% ipython --no-banner

In [1]: import numpy as np

In [2]: np.set_printoptions(suppress=True, linewidth=140)

In [3]: W0 = np.load("run19.npy")

In [4]: W0
Out[4]: 
array([[0, 0, 0, 0, 0, 0, 0, 0, 0, 0, 0, 0],
       [0, 2, 0, 0, 0, 0, 0, 0, 0, 0, 0, 0],
       [0, 0, 2, 0, 0, 0, 0, 0, 0, 0, 0, 0],
       [0, 0, 0, 0, 0, 0, 0, 0, 0, 0, 0, 0],
       [0, 0, 0, 0, 0, 0, 0, 0, 0, 0, 0, 0],
       [0, 0, 0, 0, 0, 1, 0, 0, 0, 0, 0, 0],
       [0, 0, 0, 0, 0, 0, 1, 0, 0, 0, 0, 0],
       [0, 0, 0, 0, 0, 0, 0, 1, 0, 0, 0, 0],
       [0, 0, 0, 0, 0, 0, 0, 0, 2, 0, 0, 0],
       [0, 0, 0, 0, 0, 0, 0, 0, 0, 2, 0, 0],
       [0, 0, 0, 0, 0, 0, 0, 0, 0, 0, 2, 0],
       [0, 0, 0, 0, 0, 0, 0, 0, 0, 0, 0, 1]])

In [5]: (W0 != 0).astype(int)
Out[5]: 
array([[0, 0, 0, 0, 0, 0, 0, 0, 0, 0, 0, 0],
       [0, 1, 0, 0, 0, 0, 0, 0, 0, 0, 0, 0],
       [0, 0, 1, 0, 0, 0, 0, 0, 0, 0, 0, 0],
       [0, 0, 0, 0, 0, 0, 0, 0, 0, 0, 0, 0],
       [0, 0, 0, 0, 0, 0, 0, 0, 0, 0, 0, 0],
       [0, 0, 0, 0, 0, 1, 0, 0, 0, 0, 0, 0],
       [0, 0, 0, 0, 0, 0, 1, 0, 0, 0, 0, 0],
       [0, 0, 0, 0, 0, 0, 0, 1, 0, 0, 0, 0],
       [0, 0, 0, 0, 0, 0, 0, 0, 1, 0, 0, 0],
       [0, 0, 0, 0, 0, 0, 0, 0, 0, 1, 0, 0],
       [0, 0, 0, 0, 0, 0, 0, 0, 0, 0, 1, 0],
       [0, 0, 0, 0, 0, 0, 0, 0, 0, 0, 0, 1]])

In [6]: np.flatnonzero(np.linalg.matrix_power((W0 != 0) + (W0.T != 0) + np.eye(12), 12)[1])
Out[6]: array([1])

In [7]: (np.linalg.matrix_power((W0 != 0) + (W0.T != 0) + np.eye(12), 12) > 0).astype(int)
Out[7]: 
array([[1, 0, 0, 0, 0, 0, 0, 0, 0, 0, 0, 0],
       [0, 1, 0, 0, 0, 0, 0, 0, 0, 0, 0, 0],
       [0, 0, 1, 0, 0, 0, 0, 0, 0, 0, 0, 0],
       [0, 0, 0, 1, 0, 0, 0, 0, 0, 0, 0, 0],
       [0, 0, 0, 0, 1, 0, 0, 0, 0, 0, 0, 0],
       [0, 0, 0, 0, 0, 1, 0, 0, 0, 0, 0, 0],
       [0, 0, 0, 0, 0, 0, 1, 0, 0, 0, 0, 0],
       [0, 0, 0, 0, 0, 0, 0, 1, 0, 0, 0, 0],
       [0, 0, 0, 0, 0, 0, 0, 0, 1, 0, 0, 0],
       [0, 0, 0, 0, 0, 0, 0, 0, 0, 1, 0, 0],
       [0, 0, 0, 0, 0, 0, 0, 0, 0, 0, 1, 0],
       [0, 0, 0, 0, 0, 0, 0, 0, 0, 0, 0, 1]])
